% python3 -q
>>> import numpy as np
>>> import numpy.linalg as la
>>> np.set_printoptions(precision=2, suppress=True, linewidth=140)
>>> rnd = lambda a: np.round(a, 2) + 0
>>> mat = np.loadtxt("layer17.csv", delimiter=",")
>>> print(mat)
[[-6.  0.  0.  0.  0.  0.  0.  0.  0.]
 [ 0. -8.  0.  0.  0.  0.  0.  0.  0.]
 [ 0.  0.  3.  0.  0.  0.  0.  0.  0.]
 [ 0.  0.  0.  1.  0.  0.  0.  0.  0.]
 [ 0.  0.  0.  0.  1.  0.  0.  0.  0.]
 [ 0.  0.  0.  0.  0. -4.  0.  0.  0.]
 [ 0.  0.  0.  0.  0.  0.  5.  0.  0.]
 [ 0.  0.  0.  0.  0.  0.  0.  4.  0.]
 [ 0.  0.  0.  0.  0.  0.  0.  0. -7.]]
>>> x = np.array([-1, -2, -2, 1, 0, 2, -3, 0, 0])
>>> y = mat @ x
>>> print(y)
[  6.  16.  -6.   1.   0.  -8. -15.   0.   0.]
>>> rnd(la.solve(mat.T, mat[4]))
array([0., 0., 0., 0., 1., 0., 0., 0., 0.])
>>> rnd(la.solve(mat, y))
array([-1., -2., -2.,  1.,  0.,  2., -3.,  0.,  0.])
>>> rnd(la.solve(mat, 5 * y))
array([ -5., -10., -10.,   5.,   0.,  10., -15.,   0.,   0.])
>>> np.prod(np.diag(mat)), rnd(la.det(mat))
(np.float64(80640.0), np.float64(80640.0))
>>> mat[9]
Traceback (most recent call last):
  File "<python-input-13>", line 1, in <module>
    mat[9]
    ~~~^^^
IndexError: index 9 is out of bounds for axis 0 with size 9
>>> mat.shape
(9, 9)
>>> print(mat - mat[0])
[[ 0.  0.  0.  0.  0.  0.  0.  0.  0.]
 [ 6. -8.  0.  0.  0.  0.  0.  0.  0.]
 [ 6.  0.  3.  0.  0.  0.  0.  0.  0.]
 [ 6.  0.  0.  1.  0.  0.  0.  0.  0.]
 [ 6.  0.  0.  0.  1.  0.  0.  0.  0.]
 [ 6.  0.  0.  0.  0. -4.  0.  0.  0.]
 [ 6.  0.  0.  0.  0.  0.  5.  0.  0.]
 [ 6.  0.  0.  0.  0.  0.  0.  4.  0.]
 [ 6.  0.  0.  0.  0.  0.  0.  0. -7.]]
>>> print(np.unravel_index(np.abs(mat).argmax(), mat.shape))
(np.int64(1), np.int64(1))
>>> np.abs(mat).max()
np.float64(8.0)
>>> print(rnd(la.svd(mat, compute_uv=False)))
[8. 7. 6. 5. 4. 4. 3. 1. 1.]
>>> mat[:, 9]
Traceback (most recent call last):
  File "<python-input-19>", line 1, in <module>
    mat[:, 9]
    ~~~^^^^^^
IndexError: index 9 is out of bounds for axis 1 with size 9
>>> np.zeros(9, 9)
Traceback (most recent call last):
  File "<python-input-20>", line 1, in <module>
    np.zeros(9, 9)
    ~~~~~~~~^^^^^^
TypeError: Cannot interpret '9' as a data type
>>> F = np.load("block17.npy")
>>> print(F)
[[1.   0.7  0.49 0.34 0.24 0.17 0.12 0.08 0.06]
 [0.7  1.   0.7  0.49 0.34 0.24 0.17 0.12 0.08]
 [0.49 0.7  1.   0.7  0.49 0.34 0.24 0.17 0.12]
 [0.34 0.49 0.7  1.   0.7  0.49 0.34 0.24 0.17]
 [0.24 0.34 0.49 0.7  1.   0.7  0.49 0.34 0.24]
 [0.17 0.24 0.34 0.49 0.7  1.   0.7  0.49 0.34]
 [0.12 0.17 0.24 0.34 0.49 0.7  1.   0.7  0.49]
 [0.08 0.12 0.17 0.24 0.34 0.49 0.7  1.   0.7 ]
 [0.06 0.08 0.12 0.17 0.24 0.34 0.49 0.7  1.  ]]
>>> np.allclose(F @ F.T, F.T @ F)
True
>>> np.allclose(F, F.T)
True
>>> rnd(np.abs(la.eigvals(F)).max())
np.float64(4.09)
>>> arr = np.array([[0, 0, 2],
...     [2, 0, 0],
...     [0, 0, 2],
...     [3, 1, 3],
...     [2, 1, 3],
...     [1, 3, 0],
...     [1, 0, 1],
...     [2, 1, 1],
...     [1, 2, 2]])
>>> arr[-1] = arr[0] + -1 * arr[1]
>>> arr
array([[ 0,  0,  2],
       [ 2,  0,  0],
       [ 0,  0,  2],
       [ 3,  1,  3],
       [ 2,  1,  3],
       [ 1,  3,  0],
       [ 1,  0,  1],
       [ 2,  1,  1],
       [-2,  0,  2]])
>>> # row 2 repeats row 0
>>> U, s, VT = la.svd(arr, full_matrices=False)
>>> rnd(U.T @ U)
array([[1., 0., 0.],
       [0., 1., 0.],
       [0., 0., 1.]])
>>> print(np.abs(U[:, 0]).round(6).argmax())
3
>>> rnd(s)
array([6.9 , 4.04, 2.65])
>>> print((s > 1e-8).sum())
3
>>> hat = arr @ la.solve(arr.T @ arr, arr.T)
>>> print(rnd(hat @ arr[:, 2]))
[2. 0. 2. 3. 3. 0. 1. 1. 2.]
>>> np.allclose(hat @ hat, hat)
True
>>> la.matrix_rank(np.eye(9) - hat)
np.int64(6)
>>> print(np.trace(hat))
3.0
>>> rnd(la.eigvalsh(hat))
array([0., 0., 0., 0., 0., 0., 1., 1., 1.])
>>> x = np.array([2, -1, -2])
>>> y = arr @ x
>>> b, lr = np.zeros(3), 1 / la.norm(arr, 2) ** 2
>>> for i in range(3):
...     b -= lr * arr.T @ (arr @ b - y)
...     if i % 1 == 0: print(i, round(la.norm(arr @ b - y), 2))
... 
0 7.46
1 5.37
2 4.0
>>> rnd(b)
array([ 1.08, -0.22, -1.53])
>>> Q, Rm = la.qr(arr)
>>> Q.shape, Rm.shape
((9, 3), (3, 3))
>>> rnd(abs(Rm[0, 0])), rnd(la.norm(arr[:, 0]))
(np.float64(5.2), np.float64(5.2))
>>> rnd(np.trace(Q @ Q.T))
np.float64(3.0)
>>> out = np.c_[arr[:, :1] @ np.array([[0]]), np.array([1, 4, -2, -4, 0, 1, -3, -3, 2])]
>>> print(out)
[[ 0  1]
 [ 0  4]
 [ 0 -2]
 [ 0 -4]
 [ 0  0]
 [ 0  1]
 [ 0 -3]
 [ 0 -3]
 [ 0  2]]
>>> rnd(la.lstsq(arr, out[:, 0])[0])
array([0., 0., 0.])
>>> rnd(la.norm(out - arr @ la.lstsq(arr, out)[0], axis=0))
array([0.  , 6.88])
>>> la.matrix_rank(out)
np.int64(1)
>>> data = np.load("out19.npy")
>>> print(data)
[[ 0.77 -1.    0.47  1.    1.    0.99]
 [ 0.29 -0.69  0.96 -0.56 -0.5  -0.48]
 [-1.    0.99  0.74 -0.78 -0.8  -0.97]
 [-1.    0.89  0.61  0.58  0.8  -0.63]
 [-1.    0.99 -0.89  1.    1.    0.38]
 [ 0.08  0.24  0.59  0.85  0.98 -0.02]
 [-1.    0.94  0.99 -1.   -1.   -1.  ]
 [ 1.   -0.97 -0.11 -0.58 -0.75  0.68]
 [-1.    0.97 -0.96  0.94  0.97  0.31]
 [ 0.5   0.79 -1.    1.    1.    0.97]
 [ 0.85 -0.74  0.99 -0.68 -0.35 -0.73]
 [-0.97  0.89  0.93 -0.98 -0.99 -0.97]
 [-0.93  0.37  0.99 -0.97 -0.98 -0.95]
 [-1.    0.92  0.69  0.25  0.6  -0.77]
 [-0.45 -0.34 -0.15 -0.18 -0.5   0.22]
 [ 0.99 -0.56 -1.    0.43 -0.28  0.94]
 [ 1.   -0.99 -1.    1.    1.    1.  ]
 [-0.82 -0.23 -0.98  1.    1.    0.97]]
>>> W2 = data[[6, 10]].astype(float)
>>> for _ in range(7):
...     idx = la.norm(data[:, None] - W2, axis=-1).argmin(axis=1)
...     W2 = np.array([data[idx == j].mean(axis=0) for j in range(2)])
... 
>>> print(idx)
[1 1 0 0 0 1 0 1 0 1 1 0 0 0 1 1 1 1]
>>> np.bincount(idx)
array([ 8, 10])
